$ ipython --no-banner

In [1]: import numpy as np

In [2]: np.set_printoptions(precision=3, suppress=True, linewidth=120)

In [3]: K = np.load("block13.npy")

In [4]: K
Out[4]: 
array([[ 0.03 , -0.151,  0.081],
       [-0.151,  0.755, -0.403],
       [ 0.081, -0.403,  0.215]])

In [5]: np.round(np.linalg.eigvals(K), 3) + 0
Out[5]: array([0., 1., 0.])

In [6]: np.kron(np.eye(2, dtype=int), K)
Out[6]: 
array([[ 0.03 , -0.151,  0.081,  0.   , -0.   ,  0.   ],
       [-0.151,  0.755, -0.403, -0.   ,  0.   , -0.   ],
       [ 0.081, -0.403,  0.215,  0.   , -0.   ,  0.   ],
       [ 0.   , -0.   ,  0.   ,  0.03 , -0.151,  0.081],
       [-0.   ,  0.   , -0.   , -0.151,  0.755, -0.403],
       [ 0.   , -0.   ,  0.   ,  0.081, -0.403,  0.215]])

In [7]: round(np.linalg.det(K.T), 3)
Out[7]: np.float64(-0.0)

In [8]: np.round(np.linalg.det(K[::-1]), 3)
Out[8]: np.float64(0.0)

In [9]: W = np.array([[1, 2, 2], [3, 3, 1], [1, 0, -1]])

In [10]: coef = np.array([-3, -3, -3])

In [11]: H = np.maximum(K @ W + coef, 0)

In [12]: (H > 0).astype(int)
Out[12]: 
array([[0, 0, 0],
       [0, 0, 0],
       [0, 0, 0]])

In [13]: (H > 0).mean(axis=0)
Out[13]: array([0., 0., 0.])

In [14]: C = np.array([[0, 1], [2, 1], [2, 0]])

In [15]: (H @ C).round(6).argmax(axis=1)
Out[15]: array([0, 0, 0])

In [16]: w, evecs = np.linalg.eigh(K)

In [17]: x0 = np.array([-3, -2, -1])

In [18]: evecs * np.abs(w) @ evecs.T
Out[18]: 
array([[ 0.03 , -0.151,  0.081],
       [-0.151,  0.755, -0.403],
       [ 0.081, -0.403,  0.215]])

In [19]: (np.sign(evecs[:, -1].round(6)) == np.sign(evecs[0, -1].round(6))).astype(int)
Out[19]: array([1, 0, 1])

In [20]: np.round(np.abs(K).sum(axis=1).max(), 3), np.round(np.abs(w).max(), 3)
Out[20]: (np.float64(1.309), np.float64(1.0))

In [21]: rng = np.random.default_rng(67)

In [22]: idx = rng.permutation(3)

In [23]: idx
Out[23]: array([2, 1, 0])

In [24]: out = K[idx][:, idx]

In [25]: out
Out[25]: 
array([[ 0.215, -0.403,  0.081],
       [-0.403,  0.755, -0.151],
       [ 0.081, -0.151,  0.03 ]])

In [26]: np.round(np.trace(out), 3)
Out[26]: np.float64(1.0)

In [27]: F = np.load("test18.npy")

In [28]: F
Out[28]: 
array([[35, 20, 25],
       [20, 40, 28],
       [25, 28, 28]])

In [29]: low = np.linalg.cholesky(F)

In [30]: low
Out[30]: 
array([[5.916, 0.   , 0.   ],
       [3.381, 5.345, 0.   ],
       [4.226, 2.566, 1.887]])

In [31]: low @ low.T
Out[31]: 
array([[35., 20., 25.],
       [20., 40., 28.],
       [25., 28., 28.]])

In [32]: np.diag(low) ** 2
Out[32]: array([35.   , 28.571,  3.56 ])

In [33]: x0 = np.array([0, 2, 2])

In [34]: F @ np.ones(3)
Out[34]: array([80., 88., 81.])

In [35]: (F @ x0).argmax()
Out[35]: np.int64(1)

In [36]: F @ np.eye(3)[2]
Out[36]: array([25., 28., 28.])

In [37]: F @ x0
Out[37]: array([ 90, 136, 112])

In [38]: F @ (2 * x0)
Out[38]: array([180, 272, 224])

In [39]: np.sign((F @ x0).round(6))
Out[39]: array([1, 1, 1])

In [40]: np.einsum("ij,j->i", F, x0)
Out[40]: array([ 90, 136, 112])
